In [1]: import numpy as np

In [2]: np.set_printoptions(suppress=True, linewidth=120)

In [3]: K = np.load("w.npy")

In [4]: print(K)
[[5. 1. 0. 0. 0. 0. 0. 0. 0. 0.]
 [0. 5. 1. 0. 0. 0. 0. 0. 0. 0.]
 [0. 0. 5. 1. 0. 0. 0. 0. 0. 0.]
 [0. 0. 0. 5. 1. 0. 0. 0. 0. 0.]
 [0. 0. 0. 0. 5. 1. 0. 0. 0. 0.]
 [0. 0. 0. 0. 0. 5. 1. 0. 0. 0.]
 [0. 0. 0. 0. 0. 0. 5. 1. 0. 0.]
 [0. 0. 0. 0. 0. 0. 0. 5. 1. 0.]
 [0. 0. 0. 0. 0. 0. 0. 0. 5. 1.]
 [0. 0. 0. 0. 0. 0. 0. 0. 0. 5.]]

In [5]: print(np.allclose(K @ K.T, K.T @ K))
False

In [6]: print(np.allclose(K, K.T))
False

In [7]: print((K + K.T) / 2)
[[5.  0.5 0.  0.  0.  0.  0.  0.  0.  0. ]
 [0.5 5.  0.5 0.  0.  0.  0.  0.  0.  0. ]
 [0.  0.5 5.  0.5 0.  0.  0.  0.  0.  0. ]
 [0.  0.  0.5 5.  0.5 0.  0.  0.  0.  0. ]
 [0.  0.  0.  0.5 5.  0.5 0.  0.  0.  0. ]
 [0.  0.  0.  0.  0.5 5.  0.5 0.  0.  0. ]
 [0.  0.  0.  0.  0.  0.5 5.  0.5 0.  0. ]
 [0.  0.  0.  0.  0.  0.  0.5 5.  0.5 0. ]
 [0.  0.  0.  0.  0.  0.  0.  0.5 5.  0.5]
 [0.  0.  0.  0.  0.  0.  0.  0.  0.5 5. ]]

In [8]: print(round(float(np.abs(np.linalg.eigvals(K)).max()), 2))
5.0

In [9]: print(np.trace(K))
50.0

In [10]: print(np.round(np.linalg.matrix_power(K, 4), 2))
[[625. 500. 150.  20.   1.   0.   0.   0.   0.   0.]
 [  0. 625. 500. 150.  20.   1.   0.   0.   0.   0.]
 [  0.   0. 625. 500. 150.  20.   1.   0.   0.   0.]
 [  0.   0.   0. 625. 500. 150.  20.   1.   0.   0.]
 [  0.   0.   0.   0. 625. 500. 150.  20.   1.   0.]
 [  0.   0.   0.   0.   0. 625. 500. 150.  20.   1.]
 [  0.   0.   0.   0.   0.   0. 625. 500. 150.  20.]
 [  0.   0.   0.   0.   0.   0.   0. 625. 500. 150.]
 [  0.   0.   0.   0.   0.   0.   0.   0. 625. 500.]
 [  0.   0.   0.   0.   0.   0.   0.   0.   0. 625.]]

In [11]: feats = np.loadtxt("out1.csv", delimiter=",")

In [12]: print(feats)
[[ 1. -1.  1. -1.]
 [ 1.  0.  0.  0.]
 [ 1.  1.  1.  1.]
 [ 1.  2.  4.  8.]
 [ 1.  3.  9. 27.]]

In [13]: Q, r_ = np.linalg.qr(feats)

In [14]: print(np.trace(Q @ Q.T))
4.0

In [15]: print(np.round(Q @ r_, 2) + 0)
[[ 1. -1.  1. -1.]
 [ 1.  0.  0.  0.]
 [ 1.  1.  1.  1.]
 [ 1.  2.  4.  8.]
 [ 1.  3.  9. 27.]]

In [16]: print(Q.round(2) + 0)
[[-0.45 -0.63  0.53 -0.32]
 [-0.45 -0.32 -0.27  0.63]
 [-0.45  0.   -0.53  0.  ]
 [-0.45  0.32 -0.27 -0.63]
 [-0.45  0.63  0.53  0.32]]

In [17]: print(np.allclose(r_.T @ r_, feats.T @ feats))
True

In [18]: print(np.round(abs(r_[0, 0]), 2), round(np.linalg.norm(feats[:, 0]), 2))
2.24 2.24

In [19]: print(np.round(Q.T @ Q, 2) + 0)
[[1. 0. 0. 0.]
 [0. 1. 0. 0.]
 [0. 0. 1. 0.]
 [0. 0. 0. 1.]]

In [20]: print(Q.shape, r_.shape)
(5, 4) (4, 4)
